In [1]: import numpy as np

In [2]: np.set_printoptions(precision=2, suppress=True, linewidth=100, floatmode="fixed")

In [3]: arr = np.loadtxt("out14.csv", delimiter=",")

In [4]: arr
Out[4]: 
array([[ 0.00, -1.00],
       [ 2.00,  3.00]])

In [5]: f = np.array([2, 1])

In [6]: np.array([np.convolve(row, f, "same") for row in arr])
Out[6]: 
array([[ 0.00, -2.00],
       [ 4.00,  8.00]])

In [7]: np.polyval(f, arr[0])
Out[7]: array([ 1.00, -1.00])

In [8]: M = np.load("arr.npy")

In [9]: M
Out[9]: 
array([[  0,   0,   7,  -9,   4,   8,   3],
       [  2,  -9, -10,  -6,  -3,   7,  -1],
       [  5,   5,   9,  -6,   2,   0,   3],
       [ -2,  -6,  -9,   3,  -2,   6,   2],
       [  4,  -3,  -5,  -3,  -3,  -1,  -2],
       [  3,   4,   6,  -3,   1,  -3,   0]])

In [10]: # rank 4

In [11]: left, s, vt = np.linalg.svd(M)

In [12]: np.argmax(s[:-1] / (s[1:] + 1e-6)) + 1
Out[12]: np.int64(4)

In [13]: other = left[:, :4] @ np.diag(s[:4]) @ vt[:4]

In [14]: np.linalg.matrix_rank(other)
Out[14]: np.int64(4)

In [15]: np.round(np.abs(M - other).max(), 2)
Out[15]: np.float64(0.0)

In [16]: round(np.linalg.norm(M - other) / np.linalg.norm(M), 2)
Out[16]: np.float64(0.0)

In [17]: other = np.array([[2, -1], [-2, -3]])

In [18]: C = np.array([[-4, 0], [3, -7]])

In [19]: X = np.block([[other, np.array([[0, 2], [2, 0]])], [np.zeros((2, 2)), C]])

In [20]: X
Out[20]: 
array([[ 2.00, -1.00,  0.00,  2.00],
       [-2.00, -3.00,  2.00,  0.00],
       [ 0.00,  0.00, -4.00,  0.00],
       [ 0.00,  0.00,  3.00, -7.00]])

In [21]: np.linalg.svd(X, compute_uv=False)
Out[21]: array([8.11, 4.61, 3.01, 1.99])

In [22]: np.unravel_index(np.abs(X).argmax(), X.shape)
Out[22]: (np.int64(3), np.int64(3))

In [23]: np.count_nonzero(X)
Out[23]: np.int64(9)

In [24]: X - X[0]
Out[24]: 
array([[ 0.00,  0.00,  0.00,  0.00],
       [-4.00, -2.00,  2.00, -2.00],
       [-2.00,  1.00, -4.00, -2.00],
       [-2.00,  1.00,  3.00, -9.00]])

In [25]: t3 = np.stack([X, 2 * X, X[::-1]])

In [26]: np.einsum("bij,cij->bc", t3, t3)
Out[26]: 
array([[100.00, 200.00, -44.00],
       [200.00, 400.00, -88.00],
       [-44.00, -88.00, 100.00]])

In [27]: np.linalg.matrix_rank(t3.reshape(3, -1))
Out[27]: np.int64(2)

In [28]: data = np.load("a.npy")

In [29]: data
Out[29]: 
array([[1, 1, 2, 0, 2, 2],
       [0, 1, 2, 1, 2, 0],
       [0, 0, 1, 1, 2, 2],
       [0, 0, 0, 1, 2, 1],
       [0, 0, 0, 0, 1, 2],
       [0, 0, 0, 0, 0, 1]])

In [30]: # triangular

In [31]: vec = np.array([-3, -3, 0, 3, 1, -1])

In [32]: rhs = data @ vec

In [33]: rhs
Out[33]: array([-6,  2,  3,  4, -1, -1])

In [34]: np.linalg.solve(data, data[:, 1])
Out[34]: array([0.00, 1.00, 0.00, 0.00, 0.00, 0.00])

In [35]: np.linalg.solve(data, rhs)
Out[35]: array([-3.00, -3.00,  0.00,  3.00,  1.00, -1.00])

In [36]: np.linalg.solve(data, rhs + data[:, 3])
Out[36]: array([-3.00, -3.00,  0.00,  4.00,  1.00, -1.00])

In [37]: other = data / np.sqrt((data ** 2).mean(axis=1, keepdims=True))

In [38]: np.linalg.matrix_rank(other) == np.linalg.matrix_rank(data)
Out[38]: np.True_

In [39]: data - data.mean(axis=1, keepdims=True)
Out[39]: 
array([[-0.33, -0.33,  0.67, -1.33,  0.67,  0.67],
       [-1.00,  0.00,  1.00,  0.00,  1.00, -1.00],
       [-1.00, -1.00,  0.00,  0.00,  1.00,  1.00],
       [-0.67, -0.67, -0.67,  0.33,  1.33,  0.33],
       [-0.50, -0.50, -0.50, -0.50,  0.50,  1.50],
       [-0.17, -0.17, -0.17, -0.17, -0.17,  0.83]])

In [40]: rng = np.random.default_rng(59646)

In [41]: idx = rng.permutation(6)

In [42]: idx
Out[42]: array([0, 5, 3, 2, 1, 4])

In [43]: other = data[idx][:, idx]

In [44]: round(np.linalg.det(other), 2), np.round(np.linalg.det(data[idx]), 2)
Out[44]: (np.float64(1.0), np.float64(-1.0))

In [45]: np.trace(other)
Out[45]: np.int64(6)

In [46]: np.sort(np.abs(np.linalg.eigvals(other)))
Out[46]: array([1.00, 1.00, 1.00, 1.00, 1.00, 1.00])

In [47]: feats = np.load("case16.npy")

In [48]: feats
Out[48]: 
array([[  7,  35],
       [ -1,  -5],
       [  4,  20],
       [  9,  45],
       [  6,  30],
       [ -9, -45]])

In [49]: G = feats.T @ feats

In [50]: (feats @ feats.T).shape
Out[50]: (6, 6)

In [51]: np.allclose(G, G.T)
Out[51]: True

In [52]: np.trace(G), (feats ** 2).sum()
Out[52]: (np.int64(6864), np.int64(6864))

In [53]: G
Out[53]: 
array([[ 264, 1320],
       [1320, 6600]])

In [54]: np.linalg.matrix_rank(G)
Out[54]: np.int64(1)

In [55]: np.argsort(-np.linalg.norm(feats, axis=0).round(6), kind="stable")[:3]
Out[55]: array([1, 0])

In [56]: [round(float(x), 2) for x in np.linalg.svd(feats, compute_uv=False)[:3]]
Out[56]: [82.85, 0.0]

In [57]: np.linalg.matrix_rank(feats, rtol=0.1)
Out[57]: np.int64(1)

In [58]: E = np.load("block1.npy")

In [59]: E
Out[59]: 
array([[ 3.10,  8.86,  7.95, -3.93,  7.89, -9.21],
       [ 3.02,  8.91,  8.16, -3.92,  8.05, -8.87],
       [ 3.05,  9.07,  7.91, -3.98,  8.08, -9.08],
       [ 2.94,  9.02,  7.91, -3.99,  8.02, -8.98],
       [ 2.98,  8.98,  8.07, -3.90,  8.09, -8.66],
       [ 3.09,  8.93,  7.97, -4.02,  8.02, -9.01],
       [ 2.95,  9.05,  7.96, -4.13,  8.10, -8.88],
       [-6.03, -4.95, -8.99, -4.96,  8.11, -2.00],
       [-5.92, -4.87, -8.99, -4.94,  8.04, -1.92],
       [-6.03, -5.04, -8.96, -4.97,  8.02, -2.17],
       [-6.12, -4.98, -8.90, -5.11,  8.05, -2.04],
       [-6.22, -4.97, -9.05, -4.96,  8.17, -2.22],
       [-5.83, -5.10, -8.94, -4.96,  8.00, -2.09],
       [-5.96, -5.32, -9.01, -5.03,  7.99, -1.94],
       [-7.90, -4.28,  5.05, -6.96,  2.87,  4.04],
       [-8.04, -3.98,  5.05, -6.94,  2.89,  4.08],
       [-7.95, -3.87,  4.99, -7.07,  2.85,  4.00],
       [-8.05, -4.14,  4.72, -7.01,  2.99,  4.01],
       [-8.03, -3.92,  4.94, -7.11,  2.91,  4.09],
       [-7.93, -3.95,  4.90, -7.18,  2.89,  4.18],
       [-8.07, -4.05,  5.02, -7.06,  3.06,  3.95]])

In [60]: idx = rng.permutation(4)

In [61]: idx
Out[61]: array([1, 0, 3, 2])

In [62]: other = X[idx][:, idx]

In [63]: np.allclose(other, X)
Out[63]: False

In [64]: np.trace(other)
Out[64]: np.float64(-12.0)

In [65]: other
Out[65]: 
array([[-3.00, -2.00,  0.00,  2.00],
       [-1.00,  2.00,  2.00,  0.00],
       [ 0.00,  0.00, -7.00,  3.00],
       [ 0.00,  0.00,  0.00, -4.00]])

In [66]: np.sort(np.abs(np.linalg.eigvals(other)))
Out[66]: array([2.37, 3.37, 4.00, 7.00])

In [67]: left, s, vt = np.linalg.svd(E)

In [68]: s
Out[68]: array([48.34, 43.37, 29.83,  0.56,  0.39,  0.35])

In [69]: np.argmax(s[:-1] / (s[1:] + 1e-6)) + 1
Out[69]: np.int64(3)

In [70]: other = left[:, :3] @ np.diag(s[:3]) @ vt[:3]

In [71]: round(np.linalg.norm(E - other) / np.linalg.norm(E), 2)
Out[71]: np.float64(0.01)

In [72]: np.round(np.linalg.norm(E - other, 2), 2), round(float(s[3]), 2)
Out[72]: (np.float64(0.56), 0.56)

In [73]: np.linalg.matrix_rank(other)
Out[73]: np.int64(3)

In [74]: np.linalg.matrix_rank(E, rtol=0.05)
Out[74]: np.int64(3)

In [75]: round(np.abs(E - other).max(), 2)
Out[75]: np.float64(0.22)

In [76]: cen = E - E.mean(axis=0)

In [77]: evecs = np.linalg.svd(cen)[2][:3]

In [78]: other = cen - cen @ evecs.T @ evecs

In [79]: round(np.linalg.norm(other) / np.linalg.norm(cen), 2)
Out[79]: np.float64(0.01)

In [80]: np.diag(evecs.T @ evecs)
Out[80]: array([0.43, 0.87, 0.87, 0.08, 0.22, 0.53])

In [81]: (cen @ evecs.T).std(axis=0)
Out[81]: array([10.54,  6.54,  0.13])

In [82]: np.linalg.norm(other, axis=1).round(6).argmax()
Out[82]: np.int64(11)

In [83]: mat = np.array([[-20, 5, -12, 3], [0, -40, 0, -24], [8, -2, 20, -5], [0, 16, 0, 40]])

In [84]: mat
Out[84]: 
array([[-20,   5, -12,   3],
       [  0, -40,   0, -24],
       [  8,  -2,  20,  -5],
       [  0,  16,   0,  40]])

In [85]: O, Rm = np.linalg.qr(mat)

In [86]: Rm.round(2) + 0
Out[86]: 
array([[ 21.54,  -5.39,  18.57,  -4.64],
       [  0.00,  43.08,   0.00,  37.14],
       [  0.00,   0.00, -14.11,   3.53],
       [  0.00,   0.00,   0.00,  28.23]])

In [87]: np.round(O.T @ O, 2) + 0
Out[87]: 
array([[1.00, 0.00, 0.00, 0.00],
       [0.00, 1.00, 0.00, 0.00],
       [0.00, 0.00, 1.00, 0.00],
       [0.00, 0.00, 0.00, 1.00]])

In [88]: np.allclose(Rm.T @ Rm, mat.T @ mat)
Out[88]: True

In [89]: O.round(2) + 0
Out[89]: 
array([[-0.93,  0.00, -0.37,  0.00],
       [ 0.00, -0.93,  0.00,  0.37],
       [ 0.37,  0.00, -0.93,  0.00],
       [ 0.00,  0.37,  0.00,  0.93]])

In [90]: t3 = np.stack([mat, -3 * mat, mat[::-1]])

In [91]: (t3 @ mat.T).shape
Out[91]: (3, 4, 4)

In [92]: t3.sum(axis=0)
Out[92]: 
array([[ 40,   6,  24,  34],
       [  8,  78,  20,  43],
       [-16, -36, -40, -14],
       [-20, -27, -12, -77]])

In [93]: other = mat + rng.integers(-2, 3, (4, 1)) @ rng.integers(-2, 3, (1, 4))

In [94]: other
Out[94]: 
array([[-19,   7, -13,   1],
       [ -2, -44,   2, -20],
       [  6,  -6,  22,  -1],
       [ -2,  12,   2,  44]])

In [95]: other - mat
Out[95]: 
array([[ 1,  2, -1, -2],
       [-2, -4,  2,  4],
       [-2, -4,  2,  4],
       [-2, -4,  2,  4]])

In [96]: np.round(np.linalg.svd(other - mat, compute_uv=False), 2) + 0
Out[96]: array([11.40,  0.00,  0.00,  0.00])

In [97]: np.linalg.matrix_rank(other - mat, tol=1e-8)
Out[97]: np.int64(1)

In [98]: evals, evecs = np.linalg.eig(mat)

In [99]: np.sort(np.linalg.eigvals(mat @ mat))
Out[99]: array([ 304.00,  304.00, 1216.00, 1216.00])

In [100]: evals
Out[100]: array([-17.44,  17.44, -34.87,  34.87])

In [101]: m1 = np.load("sample19.npy")

In [102]: m1
Out[102]: 
array([[ -5.00,   2.00,  -1.00,   3.00],
       [-12.00,   5.00,  -2.00,   6.00],
       [  1.00,   0.00,   1.00,  -1.00],
       [ -5.00,   2.00,  -1.00,   3.00]])

In [103]: left, s, vt = np.linalg.svd(m1)

In [104]: s.round(2) + 0
Out[104]: array([16.99,  1.12,  0.36,  0.00])

In [105]: other = left[:, :3] @ np.diag(s[:3]) @ vt[:3]

In [106]: np.linalg.matrix_rank(other)
Out[106]: np.int64(3)

In [107]: other.round(2) + 0
Out[107]: 
array([[ -5.00,   2.00,  -1.00,   3.00],
       [-12.00,   5.00,  -2.00,   6.00],
       [  1.00,   0.00,   1.00,  -1.00],
       [ -5.00,   2.00,  -1.00,   3.00]])

In [108]: np.linalg.matrix_rank(m1, rtol=0.05)
Out[108]: np.int64(2)

In [109]: np.einsum("ii->", m1)
Out[109]: np.float64(4.0)

In [110]: np.kron(np.eye(2, dtype=int), m1)
Out[110]: 
array([[ -5.00,   2.00,  -1.00,   3.00,  -0.00,   0.00,  -0.00,   0.00],
       [-12.00,   5.00,  -2.00,   6.00,  -0.00,   0.00,  -0.00,   0.00],
       [  1.00,   0.00,   1.00,  -1.00,   0.00,   0.00,   0.00,  -0.00],
       [ -5.00,   2.00,  -1.00,   3.00,  -0.00,   0.00,  -0.00,   0.00],
       [ -0.00,   0.00,  -0.00,   0.00,  -5.00,   2.00,  -1.00,   3.00],
       [ -0.00,   0.00,  -0.00,   0.00, -12.00,   5.00,  -2.00,   6.00],
       [  0.00,   0.00,   0.00,  -0.00,   1.00,   0.00,   1.00,  -1.00],
       [ -0.00,   0.00,  -0.00,   0.00,  -5.00,   2.00,  -1.00,   3.00]])

In [111]: round(np.linalg.det(m1[::-1]), 2)
Out[111]: np.float64(-0.0)

In [112]: np.einsum("ij,ji->", m1, m1)
Out[112]: np.float64(6.0)
